>>> import numpy as np
>>> from numpy import linalg as LA
>>> np.set_printoptions(suppress=True, linewidth=120)
>>> M = np.load("out13.npy")
>>> M
array([[ 0., -1.,  0.,  0.,  0.,  0.,  0.],
       [-1.,  1., -1.,  0.,  0.,  0.,  0.],
       [ 0., -1.,  1., -1.,  0.,  0.,  0.],
       [ 0.,  0., -1.,  4., -1.,  0.,  0.],
       [ 0.,  0.,  0., -1.,  5., -1.,  0.],
       [ 0.,  0.,  0.,  0., -1.,  5., -1.],
       [ 0.,  0.,  0.,  0.,  0., -1.,  0.]])
>>> # symmetric, so the eigenvalues are real
>>> B = M / np.sqrt((M ** 2).mean(axis=1, keepdims=True))
>>> B[2].round(1)
array([ 0. , -1.5,  1.5, -1.5,  0. ,  0. ,  0. ])
>>> np.round(M - M.mean(axis=1, keepdims=True), 1)
array([[ 0.1, -0.9,  0.1,  0.1,  0.1,  0.1,  0.1],
       [-0.9,  1.1, -0.9,  0.1,  0.1,  0.1,  0.1],
       [ 0.1, -0.9,  1.1, -0.9,  0.1,  0.1,  0.1],
       [-0.3, -0.3, -1.3,  3.7, -1.3, -0.3, -0.3],
       [-0.4, -0.4, -0.4, -1.4,  4.6, -1.4, -0.4],
       [-0.4, -0.4, -0.4, -0.4, -1.4,  4.6, -1.4],
       [ 0.1,  0.1,  0.1,  0.1,  0.1, -0.9,  0.1]])
>>> Uu, sigma, Vh = LA.svd(M, full_matrices=False)
>>> np.round(np.sqrt((sigma ** 2).sum()), 1), round(float(LA.norm(M)), 1)
(np.float64(8.9), 8.9)
>>> (sigma > 1e-8).sum()
np.int64(7)
>>> np.allclose(Uu * sigma @ Vh, M)
True
>>> data = np.array([[0, 0, 0, 0, 0, 2],
...     [0, 0, 0, 0, 0, 0],
...     [0, 0, 0, 0, 0, 1],
...     [0, 0, 0, 0, 0, 0],
...     [0, 0, 0, 0, 0, 0],
...     [2, 0, 1, 0, 0, 0],
...     [0, 0, 0, 0, 0, 1],
...     [1, 0, 0, 0, 0, 0],
...     [0, 0, 0, 0, 0, 0]])
>>> np.round(data @ LA.pinv(data) @ data, 1) + 0
array([[0., 0., 0., 0., 0., 2.],
       [0., 0., 0., 0., 0., 0.],
       [0., 0., 0., 0., 0., 1.],
       [0., 0., 0., 0., 0., 0.],
       [0., 0., 0., 0., 0., 0.],
       [2., 0., 1., 0., 0., 0.],
       [0., 0., 0., 0., 0., 1.],
       [1., 0., 0., 0., 0., 0.],
       [0., 0., 0., 0., 0., 0.]])
>>> W0 = np.loadtxt("layer13.csv", delimiter=",")
>>> W0
array([[ 0.,  0., -1.,  1.],
       [ 0.,  0.,  3., -1.],
       [ 1., -3.,  0., -4.],
       [-1.,  1.,  4.,  0.]])
>>> rng = np.random.default_rng(8511)
>>> labels = rng.permutation(4)
>>> labels
array([0, 1, 2, 3])
>>> B = W0[labels][:, labels]
>>> round(LA.det(B), 1), np.round(LA.det(W0[labels]), 1)
(np.float64(4.0), np.float64(4.0))
>>> np.allclose(B, W0)
True
>>> np.trace(B)
np.float64(0.0)
>>> K = np.tril(np.array([[1, 2, 0, 0, 1, 0, 0, 3],
...     [2, 3, 3, 3, 0, 3, 0, 1],
...     [2, 1, 0, 3, 0, 2, 3, 1],
...     [2, 3, 2, 2, 2, 0, 1, 0],
...     [0, 2, 2, 0, 1, 3, 1, 0],
...     [0, 0, 2, 1, 2, 0, 2, 0],
...     [0, 1, 2, 3, 1, 1, 0, 0],
...     [0, 2, 2, 0, 3, 0, 0, 3]]), -1) + np.eye(8, dtype=int)
>>> K
array([[1, 0, 0, 0, 0, 0, 0, 0],
       [2, 1, 0, 0, 0, 0, 0, 0],
       [2, 1, 1, 0, 0, 0, 0, 0],
       [2, 3, 2, 1, 0, 0, 0, 0],
       [0, 2, 2, 0, 1, 0, 0, 0],
       [0, 0, 2, 1, 2, 1, 0, 0],
       [0, 1, 2, 3, 1, 1, 1, 0],
       [0, 2, 2, 0, 3, 0, 0, 1]])
>>> # triangular: eigenvalues sit on the diagonal
>>> B = np.array([[4, 2], [5, 0], [5, 4], [1, 5], [2, 3], [4, 0], [2, 1], [2, 2]])
>>> LA.matrix_rank(np.vstack([K, B.T]))
np.int64(8)
>>> np.einsum("ik,kj->ji", K, B)
array([[ 4, 13, 18, 34, 22, 19, 26, 28],
       [ 2,  4,  8, 17, 11, 19, 27, 19]])
>>> np.vstack([K, B.T]).shape
(10, 8)
>>> f, r1 = K[3], K[2]
>>> f @ f
np.int64(18)
>>> pr = (f @ r1) / (f @ f) * f
>>> pr
array([1. , 1.5, 1. , 0.5, 0. , 0. , 0. , 0. ])
>>> r1 - pr
array([ 1. , -0.5,  0. , -0.5,  0. ,  0. ,  0. ,  0. ])
>>> B = np.array([[0, -2], [9, -2]])
>>> feats = np.kron(np.eye(2, dtype=int), B)
>>> feats
array([[ 0, -2,  0,  0],
       [ 9, -2,  0,  0],
       [ 0,  0,  0, -2],
       [ 0,  0,  9, -2]])
>>> x0 = np.array([2, -2, 2, -2])
>>> np.sign((feats @ x0).round(6))
array([1, 1, 1, 1])
>>> feats @ x0
array([ 4, 22,  4, 22])
>>> np.einsum("ij,j->i", feats, x0)
array([ 4, 22,  4, 22])
>>> LA.norm(feats @ x0) <= LA.norm(feats, 2) * LA.norm(x0) + 1e-9
np.True_
>>> feats @ np.eye(4)[2]
array([0., 0., 0., 9.])
>>> round(LA.det(feats), 1)
np.float64(324.0)
>>> O, R = LA.qr(feats)
>>> np.trace(O @ O.T)
np.float64(4.0)
>>> O.T @ O
array([[1., 0., 0., 0.],
       [0., 1., 0., 0.],
       [0., 0., 1., 0.],
       [0., 0., 0., 1.]])
>>> R
array([[-9.,  2.,  0.,  0.],
       [ 0.,  2.,  0.,  0.],
       [ 0.,  0., -9.,  2.],
       [ 0.,  0.,  0.,  2.]])
>>> np.allclose(R.T @ R, feats.T @ feats)
True
>>> abs(R[0, 0]), round(LA.norm(feats[:, 0]), 1)
(np.float64(9.0), np.float64(9.0))
>>> feats.reshape(-1, 2)
array([[ 0, -2],
       [ 0,  0],
       [ 9, -2],
       [ 0,  0],
       [ 0,  0],
       [ 0, -2],
       [ 0,  0],
       [ 9, -2]])
>>> feats.reshape(2, -1)
array([[ 0, -2,  0,  0,  9, -2,  0,  0],
       [ 0,  0,  0, -2,  0,  0,  9, -2]])
>>> feats.ravel(order="F")
array([ 0,  9,  0,  0, -2, -2,  0,  0,  0,  0,  0,  9,  0,  0, -2, -2])
>>> T = feats.reshape(4, 2, -1)
>>> np.swapaxes(T, 1, 2)[2]
array([[ 0,  0],
       [ 0, -2]])
>>> T.shape
(4, 2, 2)
>>> T[:, 0]
array([[ 0, -2],
       [ 9, -2],
       [ 0,  0],
       [ 0,  0]])
>>> X = np.loadtxt("test12.csv", delimiter=",")
>>> X
array([[ -3.,   0.,   3.,   0.,  -1.],
       [ -3.,  -1.,   4.,   3.,   2.],
       [ -6.,  -1.,   7.,   0.,   3.],
       [ -6.,  -2.,   7.,   3.,   0.],
       [ -8.,  -5.,   7.,   6.,  -3.],
       [ -8.,  -6.,   5.,   8.,  -5.],
       [-10.,  -6.,   3.,   8.,  -6.],
       [-12.,  -5.,   0.,  10.,  -9.],
       [-13.,  -6.,   2.,  13., -10.],
       [-16.,  -5.,   3.,  14.,  -8.],
       [-13.,  -3.,   2.,  15.,  -5.],
       [-10.,  -1.,   4.,  16.,  -5.],
       [-13.,   0.,   5.,  19.,  -4.],
       [-13.,  -3.,   2.,  16.,  -3.],
       [-15.,   0.,   3.,  14.,  -5.],
       [-13.,  -3.,   5.,  15.,  -8.],
       [-13.,  -3.,   2.,  18.,  -6.],
       [-11.,  -1.,  -1.,  17.,  -5.],
       [-10.,  -3.,  -1.,  20.,  -2.],
       [-13.,   0.,   1.,  21.,  -2.],
       [-14.,   3.,  -2.,  23.,  -5.],
       [-11.,   2.,  -2.,  25.,  -8.],
       [-12.,   0.,  -1.,  25.,  -8.],
       [-14.,  -2.,   0.,  28., -10.],
       [-17.,  -1.,  -3.,  27., -12.],
       [-16.,  -3.,   0.,  25., -15.]])
>>> cen = (X - X.mean(axis=0)) / X.std(axis=0)
>>> np.round(cen.std(axis=0), 1)
array([1., 1., 1., 1., 1.])
>>> beta = LA.lstsq(np.delete(cen, 1, axis=1), cen[:, 1])[0]
>>> np.abs(beta).argmax()
np.int64(2)
>>> beta.round(1)
array([ 0.2, -0.2,  0.8,  0.7])
